$ python3 -q
>>> import numpy as np
>>> np.set_printoptions(precision=2, suppress=True, linewidth=120)
>>> A2 = np.array([[4, 6, 2, 8], [9, 1, 3, 4], [2, 7, 9, 6], [8, 9, 5, 8]])
>>> mat = np.triu(A2, 1)
>>> mat
array([[0, 6, 2, 8],
       [0, 0, 3, 4],
       [0, 0, 0, 6],
       [0, 0, 0, 0]])
>>> # triangular: eigenvalues sit on the diagonal
>>> A2 = np.array([[8, 4], [5, 0]])
>>> C = np.kron(A2, mat)
>>> np.linalg.matrix_rank(C)
np.int64(6)
>>> arr = np.loadtxt("out13.csv", delimiter=",")
>>> arr
array([[ 14.57, -15.42,  -6.64,  -6.91,  18.9 ],
       [  1.07,   3.08,   1.49, -11.63,   5.48],
       [ -2.14,  -2.14,  -2.68,   0.76,   9.34],
       [ -8.82,   8.46,   2.79,  -4.34,   4.46],
       [  2.74,  -4.48,  -0.62,  -6.72,  22.77],
       [  4.4 ,   0.2 ,   0.77, -13.13,   8.68],
       [  0.97,  -4.37,  -4.53,   0.72,   4.29],
       [ 10.47, -19.77, -15.86,  13.02,  -6.06],
       [  7.78,  -6.55,  -8.91,  -0.33, -19.53],
       [ -2.58,  -1.43,  -4.11,   2.87,  -0.42],
       [  5.96,  -0.59,  -0.88, -12.33,   0.99],
       [ -2.45,   2.75,  -2.4 ,  -1.87,  -8.65],
       [ 18.1 , -15.48,  -8.99,  -7.93,   1.78],
       [  6.68,  -1.32,   2.09, -16.89,  18.54],
       [  6.26, -12.33,  -9.  ,   4.71,   5.7 ],
       [  8.05, -12.16, -12.56,   7.35, -16.28],
       [  0.04,  -5.42,  -8.32,   7.62, -10.02],
       [-11.  ,   0.53,  -7.62,  16.83, -14.91],
       [  2.31,  -5.66,  -6.2 ,   2.09,  -1.14],
       [ 13.55, -14.16,  -4.19,  -9.71,  28.06],
       [ 14.39, -14.85, -10.9 ,  -1.16,  -5.55],
       [  6.4 ,  -5.85,  -2.68,  -7.58,  12.34],
       [ -8.15,   3.41,  -0.71,   2.36,   5.66],
       [  4.84, -11.59,  -6.84,   3.09,  16.02],
       [  3.07,  -1.51,  -4.28,  -3.68,  -9.04],
       [  4.82, -13.58,  -8.55,   6.52,  15.18],
       [  3.78,  -6.42,  -3.97,  -2.34,  11.61],
       [  2.43,  -3.2 ,  -5.25,  -0.67,  -6.29],
       [ -2.18,  -4.31,  -6.38,   7.05,  -1.21],
       [ -1.11,  -1.82,   1.43,  -6.31,  28.18]])
>>> # rank 4
>>> labels = arr[:, 2] > np.median(arr[:, 2])
>>> f = arr[labels].mean(axis=0) - arr[~labels].mean(axis=0)
>>> (((arr - arr.mean(axis=0)) @ f > 0) == labels).mean()
np.float64(0.8)
>>> labels.astype(int)
array([0, 1, 1, 1, 1, 1, 0, 0, 0, 1, 1, 1, 0, 1, 0, 0, 0, 0, 0, 1, 0, 1, 1, 0, 1, 0, 1, 0, 0, 1])
>>> gram = np.cov(arr, rowvar=False)
>>> np.median(arr, axis=0)
array([ 3.42, -4.42, -4.41, -0.92,  4.37])
>>> np.argwhere(np.triu(np.abs(np.corrcoef(arr.T)) > 0.8, 1))
array([[0, 1]])
>>> gram.shape
(5, 5)
>>> np.polyfit(arr[:, 1], arr[:, 0], 1)
array([-0.81, -1.01])
>>> np.round(np.linalg.eigvalsh(gram)[::-1], 2) + 0
array([192.06,  95.65,  48.38,   0.  ,   0.  ])
>>> round(np.corrcoef(arr[:, 1], arr[:, 0])[0, 1], 2)
np.float64(-0.81)
>>> np.argsort(-arr.std(axis=0).round(6), kind="stable")
array([4, 3, 0, 1, 2])
>>> left, sv, VT = np.linalg.svd(arr)
>>> np.argmax(sv[:-1] / (sv[1:] + 1e-6)) + 1
np.int64(4)
>>> A2 = left[:, :4] @ np.diag(sv[:4]) @ VT[:4]
>>> np.round(np.abs(arr - A2).max(), 2)
np.float64(0.0)
>>> A2
array([[ 14.57, -15.42,  -6.64,  -6.91,  18.9 ],
       [  1.07,   3.08,   1.49, -11.63,   5.48],
       [ -2.14,  -2.14,  -2.68,   0.76,   9.34],
       [ -8.82,   8.46,   2.79,  -4.34,   4.46],
       [  2.74,  -4.48,  -0.62,  -6.72,  22.77],
       [  4.4 ,   0.2 ,   0.77, -13.13,   8.68],
       [  0.97,  -4.37,  -4.53,   0.72,   4.29],
       [ 10.47, -19.77, -15.86,  13.02,  -6.06],
       [  7.78,  -6.55,  -8.91,  -0.33, -19.53],
       [ -2.58,  -1.43,  -4.11,   2.87,  -0.42],
       [  5.96,  -0.59,  -0.88, -12.33,   0.99],
       [ -2.45,   2.75,  -2.4 ,  -1.87,  -8.65],
       [ 18.1 , -15.48,  -8.99,  -7.93,   1.78],
       [  6.68,  -1.32,   2.09, -16.89,  18.54],
       [  6.26, -12.33,  -9.  ,   4.71,   5.7 ],
       [  8.05, -12.16, -12.56,   7.35, -16.28],
       [  0.04,  -5.42,  -8.32,   7.62, -10.02],
       [-11.  ,   0.53,  -7.62,  16.83, -14.91],
       [  2.31,  -5.66,  -6.2 ,   2.09,  -1.14],
       [ 13.55, -14.16,  -4.19,  -9.71,  28.06],
       [ 14.39, -14.85, -10.9 ,  -1.16,  -5.55],
       [  6.4 ,  -5.85,  -2.68,  -7.58,  12.34],
       [ -8.15,   3.41,  -0.71,   2.36,   5.66],
       [  4.84, -11.59,  -6.84,   3.09,  16.02],
       [  3.07,  -1.51,  -4.28,  -3.68,  -9.04],
       [  4.82, -13.58,  -8.55,   6.52,  15.18],
       [  3.78,  -6.42,  -3.97,  -2.34,  11.61],
       [  2.43,  -3.2 ,  -5.25,  -0.67,  -6.29],
       [ -2.18,  -4.31,  -6.38,   7.05,  -1.21],
       [ -1.11,  -1.82,   1.43,  -6.31,  28.18]])
>>> left, sv, VT = np.linalg.svd(arr)
>>> evecs = VT[:(sv > 1e-8).sum()]
>>> rng = np.random.default_rng(2793)
>>> x0 = arr[7] + 2 * arr[26] + rng.integers(2) * np.eye(5)[4]
>>> x0
array([ 18.03, -32.61, -23.8 ,   8.34,  18.16])
>>> evecs.T @ evecs
array([[ 0.75, -0.36,  0.2 , -0.13, -0.07],
       [-0.36,  0.5 ,  0.29, -0.18, -0.1 ],
       [ 0.2 ,  0.29,  0.84,  0.1 ,  0.06],
       [-0.13, -0.18,  0.1 ,  0.94, -0.04],
       [-0.07, -0.1 ,  0.06, -0.04,  0.98]])
>>> round(float(np.linalg.norm(x0 - evecs.T @ evecs @ x0)), 2)
0.14
>>> np.linalg.matrix_rank(np.vstack([arr, x0]))
np.int64(5)
>>> [round(float(x), 2) for x in np.linalg.svd(arr, compute_uv=False)[:3]]
[79.97, 65.27, 37.53]
>>> np.linalg.cond(arr) > 100
np.True_
>>> F = np.load("test4.npy")
>>> F
array([[0.33, 0.  , 0.33, 0.33],
       [0.  , 0.67, 0.  , 0.33],
       [0.  , 0.33, 0.67, 0.  ],
       [0.  , 0.  , 0.  , 1.  ]])
>>> # a transition matrix
>>> F.inv()
Traceback (most recent call last):
  File "<python-input-42>", line 1, in <module>
    F.inv()
    ^^^^^
AttributeError: 'numpy.ndarray' object has no attribute 'inv'
>>> (F + F.T) / 2
array([[0.33, 0.  , 0.17, 0.17],
       [0.  , 0.67, 0.17, 0.17],
       [0.17, 0.17, 0.67, 0.  ],
       [0.17, 0.17, 0.  , 1.  ]])
>>> round(float(np.linalg.det(F)), 2)
0.15
>>> np.allclose(F @ F.T, F.T @ F)
False
>>> F @ F
array([[0.11, 0.11, 0.33, 0.44],
       [0.  , 0.44, 0.  , 0.56],
       [0.  , 0.44, 0.44, 0.11],
       [0.  , 0.  , 0.  , 1.  ]])
>>> labels = rng.permutation(4)
>>> labels
array([0, 2, 1, 3])
>>> A2 = mat[labels][:, labels]
>>> np.allclose(A2, mat)
False
>>> A2
array([[0, 2, 6, 8],
       [0, 0, 0, 6],
       [0, 3, 0, 4],
       [0, 0, 0, 0]])
>>> A2 = F + rng.integers(-2, 3, (4, 3)) @ rng.integers(-2, 3, (3, 4))
>>> A2
array([[ 0.33,  6.  ,  3.33,  1.33],
       [-2.  ,  4.67,  1.  , -0.67],
       [ 2.  ,  2.33, -3.33,  0.  ],
       [-1.  ,  1.  ,  2.  ,  1.  ]])
>>> np.round(np.linalg.svd(A2 - F, compute_uv=False), 2) + 0
array([8.14, 5.14, 2.32, 0.  ])
>>> np.linalg.matrix_rank(A2 - F, tol=1e-8)
np.int64(3)
>>> A2 - F
array([[ 0.,  6.,  3.,  1.],
       [-2.,  4.,  1., -1.],
       [ 2.,  2., -4.,  0.],
       [-1.,  1.,  2.,  0.]])
>>> data = np.array([[-1.4, 0.5, -1.0, -0.8, -2.5, -0.3],
...     [0.2, 0.9, 0.5, 0.7, 0.9, 0.1],
...     [1.2, 0.7, -0.4, -0.2, -2.3, -0.7],
...     [-0.8, -2.0, -0.6, 0.9, 1.0, -1.1],
...     [-1.3, 1.4, -0.2, -1.5, -0.6, -0.8]])
>>> data[1] = data[2] + 0.02 * rng.normal(size=6)
>>> data
array([[-1.4 ,  0.5 , -1.  , -0.8 , -2.5 , -0.3 ],
       [ 1.2 ,  0.73, -0.41, -0.2 , -2.29, -0.67],
       [ 1.2 ,  0.7 , -0.4 , -0.2 , -2.3 , -0.7 ],
       [-0.8 , -2.  , -0.6 ,  0.9 ,  1.  , -1.1 ],
       [-1.3 ,  1.4 , -0.2 , -1.5 , -0.6 , -0.8 ]])
>>> t = np.radians(36)
>>> R = np.eye(6)
>>> R[4, 4] = R[1, 1] = np.cos(t)
>>> R[4, 1], R[1, 4] = -np.sin(t), np.sin(t)
>>> R
array([[ 1.  ,  0.  ,  0.  ,  0.  ,  0.  ,  0.  ],
       [ 0.  ,  0.81,  0.  ,  0.  ,  0.59,  0.  ],
       [ 0.  ,  0.  ,  1.  ,  0.  ,  0.  ,  0.  ],
       [ 0.  ,  0.  ,  0.  ,  1.  ,  0.  ,  0.  ],
       [ 0.  , -0.59,  0.  ,  0.  ,  0.81,  0.  ],
       [ 0.  ,  0.  ,  0.  ,  0.  ,  0.  ,  1.  ]])
>>> A2 = data @ R.T
>>> np.allclose(np.linalg.norm(data, axis=1), np.linalg.norm(A2, axis=1))
True
>>> A2
array([[-1.4 , -1.06, -1.  , -0.8 , -2.32, -0.3 ],
       [ 1.2 , -0.76, -0.41, -0.2 , -2.28, -0.67],
       [ 1.2 , -0.79, -0.4 , -0.2 , -2.27, -0.7 ],
       [-0.8 , -1.03, -0.6 ,  0.9 ,  1.98, -1.1 ],
       [-1.3 ,  0.78, -0.2 , -1.5 , -1.31, -0.8 ]])
>>> np.linalg.svd(data, compute_uv=False), np.linalg.svd(A2, compute_uv=False)
(array([5.  , 2.9 , 2.48, 1.2 , 0.01]), array([5.  , 2.9 , 2.48, 1.2 , 0.01]))
>>> np.linalg.cond(data) > 100
np.True_
>>> np.linalg.matrix_rank(data, rtol=0.1)
np.int64(4)
>>> left, sv, VT = np.linalg.svd(data)
>>> np.argmax(sv[:-1] / (sv[1:] + 1e-6)) + 1
np.int64(4)
>>> sv
array([5.  , 2.9 , 2.48, 1.2 , 0.01])
>>> A2 = left[:, :4] @ np.diag(sv[:4]) @ VT[:4]
>>> round(np.linalg.norm(data - A2) / np.linalg.norm(data), 2)
np.float64(0.0)
>>> np.round(np.abs(data - A2).max(), 2)
np.float64(0.01)
>>> np.linalg.matrix_rank(A2)
np.int64(4)
>>> data.mean(axis=0)
array([-0.22,  0.27, -0.52, -0.36, -1.34, -0.71])
>>> data - data[0]
array([[ 0.  ,  0.  ,  0.  ,  0.  ,  0.  ,  0.  ],
       [ 2.6 ,  0.23,  0.59,  0.6 ,  0.21, -0.37],
       [ 2.6 ,  0.2 ,  0.6 ,  0.6 ,  0.2 , -0.4 ],
       [ 0.6 , -2.5 ,  0.4 ,  1.7 ,  3.5 , -0.8 ],
       [ 0.1 ,  0.9 ,  0.8 , -0.7 ,  1.9 , -0.5 ]])
>>> np.abs(data).max()
np.float64(2.5)
>>> np.round(np.diff(data, axis=0), 2) + 0
array([[ 2.6 ,  0.23,  0.59,  0.6 ,  0.21, -0.37],
       [ 0.  , -0.03,  0.01,  0.  , -0.01, -0.03],
       [-2.  , -2.7 , -0.2 ,  1.1 ,  3.3 , -0.4 ],
       [-0.5 ,  3.4 ,  0.4 , -2.4 , -1.6 ,  0.3 ]])
>>> np.linalg.matrix_rank(data)
np.int64(5)
>>> x0 = np.array([0, 0, -1, 3, -3, 3])
>>> h1 = np.maximum(data @ x0, 0)
>>> np.maximum(data @ x0, 0) - np.maximum(-data @ x0, 0)
array([ 5.2 ,  4.67,  4.6 , -3.  , -4.9 ])
>>> h1
array([5.2 , 4.67, 4.6 , 0.  , 0.  ])
>>> C = np.array([[4, 1, 2, 3], [4, 1, 5, 4], [1, 2, 1, 2], [3, 1, 1, 1]])
>>> W0 = (rng.random((15, 4)) < 0.25) @ C
>>> W0
array([[8, 2, 7, 7],
       [3, 1, 1, 1],
       [0, 0, 0, 0],
       [1, 2, 1, 2],
       [0, 0, 0, 0],
       [1, 2, 1, 2],
       [3, 1, 1, 1],
       [4, 1, 2, 3],
       [4, 1, 2, 3],
       [0, 0, 0, 0],
       [7, 2, 6, 5],
       [7, 2, 6, 5],
       [8, 2, 7, 7],
       [0, 0, 0, 0],
       [4, 3, 2, 3]])
>>> O, evecs = np.linalg.qr(W0[:, :3])[0], np.linalg.qr(W0[:, 3:])[0]
>>> sv = np.linalg.svd(O.T @ evecs, compute_uv=False)
>>> (sv > 0.9).sum()
np.int64(1)
>>> np.round(np.linalg.norm(data) ** 2 / np.linalg.norm(data, 2) ** 2, 2)
np.float64(1.64)
>>> np.linalg.norm(data, axis=0)
array([2.68, 2.69, 1.31, 1.94, 4.26, 1.7 ])
>>> round(float(np.linalg.norm(data, 2)), 2)
5.0
>>> round(np.linalg.norm(data, 1), 2), round(float(np.linalg.norm(data, np.inf)), 2)
(np.float64(8.69), 6.5)
>>> x0 = np.array([3, 1, 3, 1])
>>> target = W0 @ x0
>>> target
array([54, 14,  0, 10,  0, 10, 14, 22, 22,  0, 46, 46, 54,  0, 24])
>>> np.round(np.linalg.pinv(W0) @ W0, 2) + 0
array([[1., 0., 0., 0.],
       [0., 1., 0., 0.],
       [0., 0., 1., 0.],
       [0., 0., 0., 1.]])
>>> target = target + 0.05 * rng.normal(size=15)
>>> target.round(2) + 0
array([54.05, 14.03,  0.  ,  9.98, -0.03, 10.  , 13.96, 21.95, 22.05,  0.02, 45.97, 46.08, 54.06, -0.01, 24.06])
>>> beta, *_ = np.linalg.lstsq(W0, target)
>>> [round(float(np.linalg.norm(np.linalg.solve(W0.T @ W0 + lam * np.eye(4), W0.T @ target))), 2) for lam in (0, 1, 10, 100)]
[4.48, 4.34, 4.18, 3.69]
>>> beta
array([3.  , 1.  , 3.01, 1.  ])
>>> np.round(W0.T @ (target - W0 @ beta), 2) + 0
array([0., 0., 0., 0.])
>>> beta.round()
array([3., 1., 3., 1.])
>>> hat = W0 @ np.linalg.solve(W0.T @ W0, W0.T)
>>> np.diag(hat)
array([0.37, 0.3 , 0.  , 0.37, 0.  , 0.37, 0.3 , 0.37, 0.37, 0.  , 0.37, 0.37, 0.37, 0.  , 0.47])
>>> np.linalg.matrix_rank(np.eye(15) - hat)
np.int64(11)
>>> m1 = np.load("run17.npy")
>>> m1
array([[ 1.31,  2.16, -1.33,  0.02,  0.92],
       [-0.54,  0.55, -0.79,  2.21, -1.71],
       [ 1.78,  0.02,  0.31, -1.11, -2.13],
       [ 0.31,  1.29,  2.55,  0.83,  0.21],
       [ 1.93, -1.54, -0.01,  1.49,  0.82]])
>>> A2 = m1 / np.sqrt((m1 ** 2).mean(axis=1, keepdims=True))
>>> np.linalg.matrix_rank(m1 - m1.mean(axis=1, keepdims=True))
np.int64(4)
>>> A2[2]
array([ 1.32,  0.02,  0.23, -0.82, -1.59])
>>> labels = rng.permutation(5)
>>> A2 = m1[:, labels] * rng.choice([-1, 1], 5)
>>> A2
array([[-1.31, -0.02, -2.16,  0.92,  1.33],
       [ 0.54, -2.21, -0.55, -1.71,  0.79],
       [-1.78,  1.11, -0.02, -2.13, -0.31],
       [-0.31, -0.83, -1.29,  0.21, -2.55],
       [-1.93, -1.49,  1.54,  0.82,  0.01]])
>>> left, _, VT = np.linalg.svd(m1.T @ A2)
>>> labels
array([0, 3, 1, 4, 2])
>>> np.round(left @ VT, 2) + 0
array([[-1.,  0.,  0.,  0.,  0.],
       [ 0.,  0., -1.,  0.,  0.],
       [ 0.,  0.,  0.,  0., -1.],
       [ 0., -1.,  0.,  0.,  0.],
       [ 0.,  0.,  0.,  1.,  0.]])
>>> np.round(np.linalg.lstsq(m1, A2)[0], 2) + 0
array([[-1.,  0.,  0.,  0.,  0.],
       [ 0.,  0., -1.,  0.,  0.],
       [ 0.,  0.,  0.,  0., -1.],
       [ 0., -1.,  0.,  0.,  0.],
       [ 0.,  0.,  0.,  1.,  0.]])
>>> E = np.load("mat.npy")
>>> E
array([[-1.79,  2.21,  1.04, -2.06, -0.02],
       [-2.04,  2.17,  1.03, -2.16, -0.28],
       [-1.72,  2.41,  1.14, -1.66, -0.09],
       [-1.83,  2.  ,  0.69, -1.98,  0.13],
       [-1.36,  1.9 ,  1.09, -1.63,  0.16],
       [-2.75,  1.97,  1.24, -2.08,  0.05],
       [-1.72,  1.36,  1.08, -1.81,  0.42],
       [-2.19,  1.56,  0.93, -1.84,  0.21],
       [-2.42,  2.  ,  0.97, -2.4 , -0.14],
       [-2.14,  1.84,  0.88, -1.9 , -0.34],
       [ 0.74,  0.98,  1.3 ,  1.97,  0.16],
       [ 0.86,  0.73,  0.82,  2.23, -0.24],
       [ 0.73,  1.32,  0.82,  1.44, -0.12],
       [ 1.22,  1.06,  1.25,  2.14,  0.19],
       [ 1.6 ,  1.06,  1.38,  2.28,  0.09],
       [ 1.24,  0.86,  1.73,  2.04, -0.07],
       [ 0.94,  1.35,  0.43,  1.63,  0.46],
       [ 1.15,  1.2 ,  0.63,  1.77, -0.27],
       [ 0.75,  0.88,  0.57,  2.26,  0.04],
       [ 1.65,  1.26,  1.34,  2.21,  0.19]])
>>> x0 = np.array([9, 7, 4, 5, 8])
>>> target = m1 @ x0
>>> beta, lr = np.zeros(5), 1 / np.linalg.norm(m1, 2) ** 2
>>> for i in range(200):
...     beta -= lr * m1.T @ (m1 @ beta - target)
...     if i % 50 == 0: print(i, round(np.linalg.norm(m1 @ beta - target), 2))
... 
0 0.0
50 0.0
100 0.0
150 0.0
>>> beta
array([9., 7., 4., 5., 8.])
